$ python -q
>>> import numpy as np
>>> from numpy import linalg as LA
>>> np.set_printoptions(suppress=True, linewidth=100)
>>> def tidy(a):
...     return np.round(a, 2) + 0
... 
>>> other = np.array([[-2, 3], [1, -2], [-3, 2], [-2, 1]])
>>> F = np.block([[np.zeros((4, 4)), other], [other.T, np.zeros((2, 2))]])
>>> F
array([[ 0.,  0.,  0.,  0., -2.,  3.],
       [ 0.,  0.,  0.,  0.,  1., -2.],
       [ 0.,  0.,  0.,  0., -3.,  2.],
       [ 0.,  0.,  0.,  0., -2.,  1.],
       [-2.,  1., -3., -2.,  0.,  0.],
       [ 3., -2.,  2.,  1.,  0.,  0.]])
>>> np.abs(np.diag(LA.qr(F)[1])) > 1e-9
array([ True,  True, False, False,  True,  True])
>>> print(LA.lstsq(F[:-1].T, F[-1])[2])
3
>>> print(tidy(np.trace(LA.pinv(F) @ F)))
4.0
>>> np.unique(F.round(6), axis=0).shape
(6, 6)
>>> rank = LA.matrix_rank(F)
>>> rank
np.int64(4)
>>> null = LA.svd(F)[2][rank:].T
>>> null.shape
(6, 2)
>>> print(tidy(null @ null.T))
[[ 0.38  0.47 -0.12  0.03  0.    0.  ]
 [ 0.47  0.62 -0.03 -0.12  0.    0.  ]
 [-0.12 -0.03  0.38 -0.47  0.    0.  ]
 [ 0.03 -0.12 -0.47  0.62  0.    0.  ]
 [ 0.    0.    0.    0.    0.    0.  ]
 [ 0.    0.    0.    0.    0.    0.  ]]
>>> LA.matrix_rank(F.T @ F), LA.matrix_rank(F @ F.T)
(np.int64(4), np.int64(4))
>>> ev, vecs = LA.eigh(F)
>>> tidy(vecs.T @ F @ vecs)
array([[-5.83,  0.  ,  0.  ,  0.  ,  0.  ,  0.  ],
       [ 0.  , -1.41,  0.  ,  0.  ,  0.  ,  0.  ],
       [ 0.  ,  0.  ,  0.  ,  0.  ,  0.  ,  0.  ],
       [ 0.  ,  0.  ,  0.  ,  0.  ,  0.  ,  0.  ],
       [ 0.  ,  0.  ,  0.  ,  0.  ,  1.41,  0.  ],
       [ 0.  ,  0.  ,  0.  ,  0.  ,  0.  ,  5.83]])
>>> print(tidy(LA.eigvalsh(F + 4 * np.eye(6))))
[-1.83  2.59  4.    4.    5.41  9.83]
>>> np.unique(ev.round(6) + 0, return_counts=True)[1]
array([1, 1, 2, 1, 1])
>>> print(tidy(np.abs(vecs[:, -1])))
[0.43 0.26 0.43 0.26 0.5  0.5 ]
>>> tidy(LA.svd(F, compute_uv=False))
array([5.83, 5.83, 1.41, 1.41, 0.  , 0.  ])
>>> tidy(ev.sum()), np.trace(F)
(np.float64(0.0), np.float64(0.0))
>>> (ev > 1e-8).sum(), (ev < -1e-8).sum()
(np.int64(2), np.int64(2))
>>> print(tidy(vecs @ np.diag(ev) @ vecs.T))
[[ 0.  0.  0.  0. -2.  3.]
 [ 0.  0.  0.  0.  1. -2.]
 [ 0.  0.  0.  0. -3.  2.]
 [ 0.  0.  0.  0. -2.  1.]
 [-2.  1. -3. -2.  0.  0.]
 [ 3. -2.  2.  1.  0.  0.]]
>>> tidy(LA.eigvalsh(F @ F))
array([ 0.,  0.,  2.,  2., 34., 34.])
>>> feats = np.array([[1, -3, 9, -27],
...     [1, -2, 4, -8],
...     [1, -1, 1, -1],
...     [1, 0, 0, 0],
...     [1, 1, 1, 1],
...     [1, 2, 4, 8]])
>>> feats
array([[  1,  -3,   9, -27],
       [  1,  -2,   4,  -8],
       [  1,  -1,   1,  -1],
       [  1,   0,   0,   0],
       [  1,   1,   1,   1],
       [  1,   2,   4,   8]])
>>> x = np.array([-1, -2, 2, -8])
>>> target = feats @ x
>>> tidy(LA.lstsq(feats, target)[0])
array([-1., -2.,  2., -8.])
>>> print(target)
[239  75  11  -1  -9 -61]
>>> rng = np.random.default_rng(426)
>>> target = target + 0.1 * rng.normal(size=6)
>>> tidy(target)
array([239.02,  75.05,  11.1 ,  -1.05,  -8.99, -60.98])
>>> b, *_ = LA.lstsq(feats, target)
>>> print([round(float(LA.norm(LA.solve(feats.T @ feats + lam * np.eye(4), feats.T @ target))), 2) for lam in (0, 1, 10, 100)])
[8.55, 8.47, 8.33, 7.59]
>>> b.round()
array([-1., -2.,  2., -8.])
>>> tidy(b)
array([-1.  , -2.05,  2.01, -7.99])
>>> ev, vecs = LA.eigh(F)
>>> x = np.array([-3, -1, 3, 1, 2, 0])
>>> x @ F @ x
np.float64(-24.0)
>>> print(tidy(LA.eigvalsh(F[1:, 1:])))
[-4.67 -1.09  0.    1.09  4.67]
>>> print(tidy(vecs * np.maximum(ev, 0) @ vecs.T))
[[ 1.25 -0.82  0.9   0.47 -1.    1.5 ]
 [-0.82  0.56 -0.47 -0.21  0.5  -1.  ]
 [ 0.9  -0.47  1.25  0.82 -1.5   1.  ]
 [ 0.47 -0.21  0.82  0.56 -1.    0.5 ]
 [-1.    0.5  -1.5  -1.    1.81 -1.1 ]
 [ 1.5  -1.    1.    0.5  -1.1   1.81]]
>>> print(tidy(vecs * np.abs(ev) @ vecs.T))
[[ 2.5  -1.64  1.79  0.93  0.    0.  ]
 [-1.64  1.13 -0.93 -0.42  0.    0.  ]
 [ 1.79 -0.93  2.5   1.64  0.    0.  ]
 [ 0.93 -0.42  1.64  1.13  0.    0.  ]
 [ 0.    0.    0.    0.    3.62 -2.21]
 [ 0.    0.    0.    0.   -2.21  3.62]]
>>> print(np.abs(F).sum(axis=1).max(), tidy(np.abs(ev).max()))
8.0 5.83
>>> print((np.sign(vecs[:, -1].round(6)) == np.sign(vecs[0, -1].round(6))).astype(int))
[1 0 1 1 0 1]
